$ ipython --no-banner

In [1]: import numpy as np

In [2]: np.set_printoptions(precision=2, suppress=True, linewidth=140)

In [3]: def rd(a):
   ...:     return np.round(a, 2) + 0
   ...: 

In [4]: W0 = np.array([[11, 11], [8, 8], [7, 7]])

In [5]: Y = W0[0, 0] * W0[1:] - np.outer(W0[1:, 0], W0[0])

In [6]: Y
Out[6]: 
array([[0, 0],
       [0, 0]])

In [7]: np.linalg.matrix_rank(Y), np.linalg.matrix_rank(W0)
Out[7]: (np.int64(0), np.int64(1))

In [8]: U, s, vt = np.linalg.svd(W0, full_matrices=False)

In [9]: (s > 1e-8).sum()
Out[9]: np.int64(1)

In [10]: np.abs(U[:, 0]).round(6).argmax()
Out[10]: np.int64(0)

In [11]: rd(U.T @ W0 @ vt.T)
Out[11]: 
array([[21.63,  0.  ],
       [ 0.  ,  0.  ]])

In [12]: rd(np.abs(vt[0]))
Out[12]: array([0.71, 0.71])

In [13]: Y = np.array([[3, -2, -2], [1, -2, -1], [-3, 2, 3]])

In [14]: mat = Y - Y.T

In [15]: mat
Out[15]: 
array([[ 0, -3,  1],
       [ 3,  0, -3],
       [-1,  3,  0]])

In [16]: rng = np.random.default_rng(5729)

In [17]: idx = rng.permutation(3)

In [18]: idx
Out[18]: array([2, 0, 1])

In [19]: Y = mat[idx][:, idx]

In [20]: Y
Out[20]: 
array([[ 0, -1,  3],
       [ 1,  0, -3],
       [-3,  3,  0]])

In [21]: np.allclose(Y, mat)
Out[21]: False

In [22]: np.diag(Y)
Out[22]: array([0, 0, 0])

In [23]: U, s, vt = np.linalg.svd(mat)

In [24]: vecs = vt[:(s > 1e-8).sum()]

In [25]: x = mat[2] + -1 * mat[0] + rng.integers(2) * np.eye(3)[0]

In [26]: x
Out[26]: array([-1.,  6., -1.])

In [27]: np.linalg.matrix_rank(np.vstack([mat, x]))
Out[27]: np.int64(2)

In [28]: rd(np.linalg.norm(mat, 2) / np.linalg.norm(mat))
Out[28]: np.float64(0.71)

In [29]: A = np.array([[-0.6, 0.0, -0.7, 0.6],
    ...:     [-0.2, 2.1, -0.9, -0.8],
    ...:     [0.0, 0.0, 0.5, -0.4]])

In [30]: A[:, 2] *= 20

In [31]: A
Out[31]: 
array([[ -0.6,   0. , -14. ,   0.6],
       [ -0.2,   2.1, -18. ,  -0.8],
       [  0. ,   0. ,  10. ,  -0.4]])

In [32]: f, v = A[0], A[1]

In [33]: rd(f @ v)
Out[33]: np.float64(251.64)

In [34]: rd(f @ f)
Out[34]: np.float64(196.72)

In [35]: pr = (f @ v) / (f @ f) * f

In [36]: rd((v - pr) @ f)
Out[36]: np.float64(0.0)

In [37]: rd(np.linalg.norm(f + v) ** 2 + np.linalg.norm(f - v) ** 2)
Out[37]: np.float64(1051.62)

In [38]: rd(v - pr)
Out[38]: array([ 0.57,  2.1 , -0.09, -1.57])

In [39]: np.linalg.matrix_rank(np.outer(f, v))
Out[39]: np.int64(1)

In [40]: rd(pr)
Out[40]: array([ -0.77,   0.  , -17.91,   0.77])

In [41]: W = np.array([[0, 1], [2, 1], [3, 0], [2, 1]])

In [42]: coef = np.array([-2, 3])

In [43]: act = np.maximum(A @ W + coef, 0)

In [44]: (act > 0).astype(int)
Out[44]: 
array([[0, 1],
       [0, 1],
       [1, 1]])

In [45]: W2 = np.array([[0, -3, -1], [-2, 3, 3]])

In [46]: W @ W2
Out[46]: 
array([[-2,  3,  3],
       [-2, -3,  1],
       [ 0, -9, -3],
       [-2, -3,  1]])

In [47]: m1 = np.array([[0.5, 0.17, 0.33], [0.0, 1.0, 0.0], [0.0, 0.4, 0.6]])

In [48]: m1
Out[48]: 
array([[0.5 , 0.17, 0.33],
       [0.  , 1.  , 0.  ],
       [0.  , 0.4 , 0.6 ]])

In [49]: Y = m1 / np.linalg.norm(m1, axis=1, keepdims=True)

In [50]: G = Y @ Y.T

In [51]: rd(G[0])
Out[51]: array([1.  , 0.27, 0.59])

In [52]: np.argwhere(np.triu(np.abs(G) > 0.95, 1))
Out[52]: array([], shape=(0, 2), dtype=int64)

In [53]: (G - 2 * np.eye(3)).round(6).argmax(axis=1)
Out[53]: array([2, 2, 0])

In [54]: rd(np.linalg.norm(Y, axis=1))
Out[54]: array([1., 1., 1.])

In [55]: (np.abs(G) > 0.9).astype(int)
Out[55]: 
array([[1, 0, 0],
       [0, 1, 0],
       [0, 0, 1]])

In [56]: rd(np.degrees(np.arccos(np.clip(G[0, 2], -1, 1))))
Out[56]: np.float64(53.68)
